$ python -q
>>> import numpy as np
>>> import numpy.linalg as la
>>> np.set_printoptions(precision=3, suppress=True, linewidth=140, legacy="1.25")
>>> rnd = lambda a: np.round(a, 3) + 0
>>> mat = np.load("w.npy")
>>> mat
array([[-1.,  1.,  1.,  1.,  1.,  1.,  1.,  1.,  1.,  1.],
       [ 1., -1.,  1.,  1.,  1.,  1.,  1.,  1.,  1.,  1.],
       [ 1.,  1., -1.,  1.,  1.,  1.,  1.,  1.,  1.,  1.],
       [ 1.,  1.,  1., -1.,  1.,  1.,  1.,  1.,  1.,  1.],
       [ 1.,  1.,  1.,  1., -1.,  1.,  1.,  1.,  1.,  1.],
       [ 1.,  1.,  1.,  1.,  1., -1.,  1.,  1.,  1.,  1.],
       [ 1.,  1.,  1.,  1.,  1.,  1., -1.,  1.,  1.,  1.],
       [ 1.,  1.,  1.,  1.,  1.,  1.,  1., -1.,  1.,  1.],
       [ 1.,  1.,  1.,  1.,  1.,  1.,  1.,  1., -1.,  1.],
       [ 1.,  1.,  1.,  1.,  1.,  1.,  1.,  1.,  1., -1.]])
>>> x = np.array([-1, -3, 3, -1, 2, 0, -2, -2, 1, -1])
>>> y = mat @ x
>>> c, lr = np.zeros(10), 1 / la.norm(mat, 2) ** 2
>>> for i in range(6):
...     c -= lr * mat.T @ (mat @ c - y)
...     if i % 2 == 0: print(i, round(la.norm(mat @ c - y), 3))
... 
0 10.673
2 9.38
4 8.244
>>> rnd(la.cond(mat))
4.0
>>> rnd(c)
array([-0.593, -1.235,  0.692, -0.593,  0.371, -0.272, -0.914, -0.914,  0.049, -0.593])
>>> Uu, sig, vt = la.svd(mat, full_matrices=False)
>>> np.sqrt((sig ** 2).sum()), rnd(la.norm(mat))
(10.0, 10.0)
>>> (sig > 1e-8).sum()
10
>>> np.abs(Uu[:, 0]).round(6).argmax()
0
>>> rnd(sig)
array([8., 2., 2., 2., 2., 2., 2., 2., 2., 2.])
>>> rnd(sig / sig[0])
array([1.  , 0.25, 0.25, 0.25, 0.25, 0.25, 0.25, 0.25, 0.25, 0.25])
>>> rnd(Uu.T @ Uu)
array([[1., 0., 0., 0., 0., 0., 0., 0., 0., 0.],
       [0., 1., 0., 0., 0., 0., 0., 0., 0., 0.],
       [0., 0., 1., 0., 0., 0., 0., 0., 0., 0.],
       [0., 0., 0., 1., 0., 0., 0., 0., 0., 0.],
       [0., 0., 0., 0., 1., 0., 0., 0., 0., 0.],
       [0., 0., 0., 0., 0., 1., 0., 0., 0., 0.],
       [0., 0., 0., 0., 0., 0., 1., 0., 0., 0.],
       [0., 0., 0., 0., 0., 0., 0., 1., 0., 0.],
       [0., 0., 0., 0., 0., 0., 0., 0., 1., 0.],
       [0., 0., 0., 0., 0., 0., 0., 0., 0., 1.]])
>>> rng = np.random.default_rng(53163)
>>> lab = rng.permutation(10)
>>> lab
array([3, 5, 6, 1, 8, 9, 7, 0, 2, 4])
>>> A2 = mat[lab][:, lab]
>>> rnd(np.sort(np.abs(la.eigvals(A2))))
array([2., 2., 2., 2., 2., 2., 2., 2., 2., 8.])
>>> A2
array([[-1.,  1.,  1.,  1.,  1.,  1.,  1.,  1.,  1.,  1.],
       [ 1., -1.,  1.,  1.,  1.,  1.,  1.,  1.,  1.,  1.],
       [ 1.,  1., -1.,  1.,  1.,  1.,  1.,  1.,  1.,  1.],
       [ 1.,  1.,  1., -1.,  1.,  1.,  1.,  1.,  1.,  1.],
       [ 1.,  1.,  1.,  1., -1.,  1.,  1.,  1.,  1.,  1.],
       [ 1.,  1.,  1.,  1.,  1., -1.,  1.,  1.,  1.,  1.],
       [ 1.,  1.,  1.,  1.,  1.,  1., -1.,  1.,  1.,  1.],
       [ 1.,  1.,  1.,  1.,  1.,  1.,  1., -1.,  1.,  1.],
       [ 1.,  1.,  1.,  1.,  1.,  1.,  1.,  1., -1.,  1.],
       [ 1.,  1.,  1.,  1.,  1.,  1.,  1.,  1.,  1., -1.]])
>>> rnd(la.det(A2)), rnd(la.det(mat[lab]))
(-4096.0, 4096.0)
>>> A2 = la.inv(mat)
>>> rnd(la.inv(A2))
array([[-1.,  1.,  1.,  1.,  1.,  1.,  1.,  1.,  1.,  1.],
       [ 1., -1.,  1.,  1.,  1.,  1.,  1.,  1.,  1.,  1.],
       [ 1.,  1., -1.,  1.,  1.,  1.,  1.,  1.,  1.,  1.],
       [ 1.,  1.,  1., -1.,  1.,  1.,  1.,  1.,  1.,  1.],
       [ 1.,  1.,  1.,  1., -1.,  1.,  1.,  1.,  1.,  1.],
       [ 1.,  1.,  1.,  1.,  1., -1.,  1.,  1.,  1.,  1.],
       [ 1.,  1.,  1.,  1.,  1.,  1., -1.,  1.,  1.,  1.],
       [ 1.,  1.,  1.,  1.,  1.,  1.,  1., -1.,  1.,  1.],
       [ 1.,  1.,  1.,  1.,  1.,  1.,  1.,  1., -1.,  1.],
       [ 1.,  1.,  1.,  1.,  1.,  1.,  1.,  1.,  1., -1.]])
>>> (np.abs(A2) > 1e-9).astype(int)
array([[1, 1, 1, 1, 1, 1, 1, 1, 1, 1],
       [1, 1, 1, 1, 1, 1, 1, 1, 1, 1],
       [1, 1, 1, 1, 1, 1, 1, 1, 1, 1],
       [1, 1, 1, 1, 1, 1, 1, 1, 1, 1],
       [1, 1, 1, 1, 1, 1, 1, 1, 1, 1],
       [1, 1, 1, 1, 1, 1, 1, 1, 1, 1],
       [1, 1, 1, 1, 1, 1, 1, 1, 1, 1],
       [1, 1, 1, 1, 1, 1, 1, 1, 1, 1],
       [1, 1, 1, 1, 1, 1, 1, 1, 1, 1],
       [1, 1, 1, 1, 1, 1, 1, 1, 1, 1]])
>>> np.allclose(A2, mat.T)
False
>>> rnd(la.det(mat) * la.det(A2))
1.0
>>> rnd(la.cond(mat))
4.0
>>> rnd(la.slogdet(mat)[0])
-1.0
>>> J = np.array([[1, -1, 1, -1],
...     [1, 0, 0, 0],
...     [1, 1, 1, 1],
...     [1, 2, 4, 8],
...     [1, 3, 9, 27],
...     [1, 4, 16, 64],
...     [1, 5, 25, 125],
...     [1, 6, 36, 216],
...     [1, 7, 49, 343],
...     [1, 8, 64, 512],
...     [1, 9, 81, 729],
...     [1, 10, 100, 1000],
...     [1, 11, 121, 1331]])
>>> # column 3 dominates
>>> A2 = J[0, 0] * J[1:] - np.outer(J[1:, 0], J[0])
>>> A2
array([[   0,    1,   -1,    1],
       [   0,    2,    0,    2],
       [   0,    3,    3,    9],
       [   0,    4,    8,   28],
       [   0,    5,   15,   65],
       [   0,    6,   24,  126],
       [   0,    7,   35,  217],
       [   0,    8,   48,  344],
       [   0,    9,   63,  513],
       [   0,   10,   80,  730],
       [   0,   11,   99, 1001],
       [   0,   12,  120, 1332]])
>>> la.matrix_rank(A2), la.matrix_rank(J)
(3, 4)
>>> J[:, 0] / J[0, 0]
array([1., 1., 1., 1., 1., 1., 1., 1., 1., 1., 1., 1., 1.])
>>> A2 = J + rng.integers(-2, 3, (13, 1)) @ rng.integers(-2, 3, (1, 4))
>>> A2
array([[   1,   -1,    3,    0],
       [   1,    0,    0,    0],
       [   1,    1,    5,    3],
       [   1,    2,    0,    6],
       [   1,    3,    5,   25],
       [   1,    4,   14,   63],
       [   1,    5,   25,  125],
       [   1,    6,   32,  214],
       [   1,    7,   49,  343],
       [   1,    8,   60,  510],
       [   1,    9,   81,  729],
       [   1,   10,   98,  999],
       [   1,   11,  119, 1330]])
>>> la.matrix_rank(A2 - J, tol=1e-8)
1
>>> np.abs(A2 - J).sum(axis=1)
array([3, 0, 6, 6, 6, 3, 0, 6, 0, 6, 0, 3, 3])
>>> rnd(la.norm(A2, axis=1))
array([   3.317,    1.   ,    6.   ,    6.403,   25.69 ,   64.668,  127.577,  216.465,  346.554,  513.581,  733.542, 1003.846, 1335.359])
>>> la.norm(A2, axis=1).argmax()
12
>>> rnd(la.norm(A2) ** 2 / la.norm(A2, 2) ** 2)
1.0
>>> rnd(la.norm(A2, axis=0))
array([   3.606,   22.517,  195.527, 1934.464])
>>> rnd(la.norm(A2, 2))
1944.195
>>> Uu, sig, vt = la.svd(J)
>>> rnd(sig)
array([1946.612,   33.967,    2.687,    1.758])
>>> A2 = Uu[:, :1] @ np.diag(sig[:1]) @ vt[:1]
>>> la.matrix_rank(A2)
1
>>> rnd(la.norm(J - A2, 2)), rnd(sig[1])
(33.967, 33.967)
>>> np.argsort(-la.norm(J, axis=0).round(6), kind="stable")[:3]
array([3, 2, 1])
>>> rnd(la.norm(J, 2) / la.norm(J))
1.0
>>> [round(float(x), 3) for x in la.svd(J, compute_uv=False)[:3]]
[1946.612, 33.967, 2.687]
>>> W2 = np.array([[0, 0, 1, 2], [0, 0, 2, 1], [0, 0, 2, 0]])
>>> E = np.repeat(W2, 41 // 3, axis=0)
>>> E = E + 0.3 * rng.normal(size=E.shape)
>>> rnd(E)
array([[ 0.008,  0.029,  0.974,  2.095],
       [ 0.049, -0.296,  1.052,  1.726],
       [ 0.419, -0.209,  1.552,  1.763],
       [ 0.734, -0.996,  0.714,  2.121],
       [ 0.084,  0.013,  1.298,  2.468],
       [ 0.499, -0.072,  1.271,  2.251],
       [ 0.574, -0.13 ,  0.447,  2.032],
       [-0.577,  0.052,  0.418,  2.041],
       [ 0.066, -0.061,  0.613,  1.966],
       [-0.446, -0.023,  0.474,  2.004],
       [-0.174,  0.122,  0.953,  1.647],
       [ 0.292, -0.181,  0.878,  1.874],
       [ 0.407,  0.6  ,  0.682,  1.737],
       [ 0.094, -0.152,  2.081,  0.597],
       [-0.405,  0.281,  1.7  ,  0.836],
       [-0.12 , -0.212,  2.377,  1.206],
       [-0.276, -0.045,  1.917,  1.411],
       [ 0.067, -0.706,  2.157,  1.   ],
       [-0.2  , -0.149,  2.205,  0.94 ],
       [ 0.093, -0.325,  2.068,  1.068],
       [ 0.144,  0.55 ,  1.765,  1.326],
       [ 0.257, -0.801,  2.445,  0.829],
       [ 0.094, -0.093,  1.433,  1.18 ],
       [-0.012,  0.052,  1.952,  1.725],
       [ 0.056, -0.008,  2.36 ,  1.253],
       [ 0.259, -0.259,  1.668,  1.171],
       [ 0.09 ,  0.077,  1.703, -0.193],
       [-0.295,  0.013,  2.121, -0.141],
       [-0.034,  0.002,  1.493, -0.381],
       [ 0.365,  0.26 ,  1.936,  0.347],
       [ 0.199,  0.213,  2.069, -0.163],
       [-0.535,  0.352,  2.255, -0.464],
       [-0.147, -0.243,  1.99 , -0.296],
       [-0.098,  0.392,  1.845, -0.034],
       [ 0.155, -0.008,  2.161, -0.104],
       [-0.238,  0.103,  2.08 , -0.215],
       [-0.709,  0.368,  2.331,  0.345],
       [ 0.243, -0.027,  2.09 , -0.191],
       [ 0.395,  0.452,  2.642,  0.167]])
>>> lab = E[:, 2] > np.median(E[:, 2])
>>> u = E[lab].mean(axis=0) - E[~lab].mean(axis=0)
>>> ((E - E.mean(axis=0)) @ u > 0).astype(int)
array([0, 0, 0, 0, 0, 0, 0, 0, 0, 0, 0, 0, 0, 1, 1, 1, 0, 1, 1, 1, 0, 1, 0, 0, 1, 0, 1, 1, 1, 1, 1, 1, 1, 1, 1, 1, 1, 1, 1])
>>> lab.astype(int)
array([0, 0, 0, 0, 0, 0, 0, 0, 0, 0, 0, 0, 0, 1, 0, 1, 1, 1, 1, 1, 0, 1, 0, 1, 1, 0, 0, 1, 0, 1, 1, 1, 1, 0, 1, 1, 1, 1, 1])
>>> Xs = E - E.mean(axis=0)
>>> Uu, sig, vt = la.svd(Xs, full_matrices=False)
>>> rnd(np.abs(vt[-1]))
array([0.694, 0.707, 0.12 , 0.068])
>>> rnd(Xs.mean(axis=0))
array([0., 0., 0., 0.])
>>> rnd((sig ** 2).sum() ** 2 / (sig ** 4).sum())
1.724
>>> np.searchsorted(np.cumsum(sig ** 2) / (sig ** 2).sum(), 0.9) + 1
3
>>> la.matrix_rank(Xs)
4
>>> u, v = E[23], E[37]
>>> rnd(u @ u)
6.789
>>> p = (u @ v) / (u @ u) * u
>>> la.matrix_rank(np.outer(u, v))
1
>>> rnd(p)
array([-0.007,  0.029,  1.077,  0.952])
>>> rnd(np.outer(u, v))
array([[-0.003,  0.   , -0.026,  0.002],
       [ 0.013, -0.001,  0.109, -0.01 ],
       [ 0.474, -0.053,  4.08 , -0.372],
       [ 0.419, -0.047,  3.607, -0.329]])
>>> arr = np.load("block13.npy")
>>> arr
array([[-3,  2, -3, -2, -3,  0],
       [ 2, -3,  2, -3, -2, -3],
       [-3,  2, -3,  2, -3, -2],
       [-2, -3,  2, -3,  2, -3],
       [-3, -2, -3,  2, -3,  2],
       [ 0, -3, -2, -3,  2, -3]])
>>> # equal to its transpose
>>> O, R = la.qr(arr)
>>> O.shape, R.shape
((6, 6), (6, 6))
>>> rnd(abs(R[0, 0])), rnd(la.norm(arr[:, 0]))
(5.916, 5.916)
>>> rnd(O @ R)
array([[-3.,  2., -3., -2., -3.,  0.],
       [ 2., -3.,  2., -3., -2., -3.],
       [-3.,  2., -3.,  2., -3., -2.],
       [-2., -3.,  2., -3.,  2., -3.],
       [-3., -2., -3.,  2., -3.,  2.],
       [ 0., -3., -2., -3.,  2., -3.]])
>>> np.allclose(R.T @ R, arr.T @ arr)
True
>>> rnd(np.abs(np.diag(R)))
array([5.916, 6.162, 4.092, 4.968, 4.878, 3.913])
